$ python3 -q
>>> import numpy as np
>>> from numpy import linalg as LA
>>> np.set_printoptions(suppress=True, linewidth=120)
>>> tidy = lambda a: np.round(a, 1) + 0
>>> data = np.load("run4.npy")
>>> data
array([[ 10.7,  10. ],
       [-15.9,  11.3]])
>>> tidy(LA.det(2 * data)), tidy(LA.det(data))
(np.float64(1119.6), np.float64(279.9))
>>> tidy(LA.eigvals(data).sum().real)
np.float64(22.0)
>>> tidy(LA.det(data.T))
np.float64(279.9)
>>> tidy(LA.det(data[::-1]))
np.float64(-279.9)
>>> m1 = np.array([[-2, -2, -2], [-2, -4, -4], [-2, -4, -6]])
>>> gram = m1.T @ m1
>>> np.diag(gram)
array([12, 36, 56])
>>> gram
array([[12, 20, 24],
       [20, 36, 44],
       [24, 44, 56]])
>>> (m1 @ m1.T).shape
(3, 3)
>>> vals, vecs = LA.eigh(m1)
>>> tidy(vals)
array([-10.1,  -1.3,  -0.6])
>>> (vals > 1e-8).sum(), (vals < -1e-8).sum()
(np.int64(0), np.int64(3))
>>> tidy(LA.eigvalsh(m1 + 5 * np.eye(3)))
array([-5.1,  3.7,  4.4])
>>> x = np.array([-2, -1, 0])
>>> rhs = m1 @ x
>>> rhs
array([6, 8, 8])
>>> tidy(LA.solve(m1, rhs + m1[:, 0]))
array([-1., -1.,  0.])
>>> tidy(LA.solve(m1, -3 * rhs))
array([6., 3., 0.])
>>> vals, vecs = LA.eig(m1)
>>> tidy(np.sort(LA.eigvals(m1 @ m1)))
array([  0.4,   1.7, 102. ])
>>> tidy(np.sort(LA.eigvals(LA.inv(m1))))
array([-1.6, -0.8, -0.1])
>>> tidy(np.prod(vals))
np.float64(-8.0)
>>> tidy(vals)
array([-10.1,  -1.3,  -0.6])
>>> M = np.load("dump.npy")
>>> M
array([[ 0. , -0.8, -1.4,  1.8],
       [ 0. , -0.2, -0.4,  0.5],
       [ 0. ,  0.4,  0.8, -1. ],
       [ 0. , -0.4, -0.6,  0.8]])
>>> M2 = M / np.sqrt((M ** 2).mean(axis=1, keepdims=True))
>>> tidy(M2[2])
array([ 0. ,  0.6,  1.2, -1.5])
>>> tidy(LA.norm(M2, axis=1))
array([2., 2., 2., 2.])
>>> left, sv, VT = LA.svd(M)
>>> vecs = VT[:(sv > 1e-8).sum()]
>>> rng = np.random.default_rng(847475)
>>> x = M[1] + 3 * M[2] + rng.integers(2) * np.eye(4)[1]
>>> tidy(x)
array([ 0. ,  1. ,  2. , -2.5])
>>> LA.matrix_rank(np.vstack([M, x]))
np.int64(2)
>>> np.allclose(vecs.T @ vecs @ x, x)
True
>>> tidy(vecs.T @ vecs)
array([[ 0. ,  0. ,  0. ,  0. ],
       [ 0. ,  0.9, -0.2, -0.2],
       [ 0. , -0.2,  0.6, -0.4],
       [ 0. , -0.2, -0.4,  0.6]])
>>> tidy(LA.norm(M, 2) / LA.norm(M))
np.float64(1.0)
>>> LA.cond(M) > 100
np.True_
>>> rk = LA.matrix_rank(M)
>>> rk
np.int64(2)
>>> N = LA.svd(M)[2][rk:].T
>>> [int(LA.matrix_rank(M[:, :j + 1])) for j in range(4)]
[0, 1, 2, 2]
>>> [int(LA.matrix_rank(M[:i])) for i in range(1, len(M) + 1)]
[1, 2, 2, 2]
>>> N.shape
(4, 2)
>>> np.allclose(M @ N, 0)
True
>>> K = np.load("layer17.npy")
>>> K
array([[3, 1, 0, 3],
       [3, 3, 1, 0],
       [0, 3, 3, 1],
       [1, 0, 3, 3]])
>>> x = np.array([4, 8, 7, 8])
>>> a = np.maximum(K @ x, 0)
>>> a
array([44, 43, 53, 49])
>>> K * (a > 1e-9)[:, None]
array([[3, 1, 0, 3],
       [3, 3, 1, 0],
       [0, 3, 3, 1],
       [1, 0, 3, 3]])
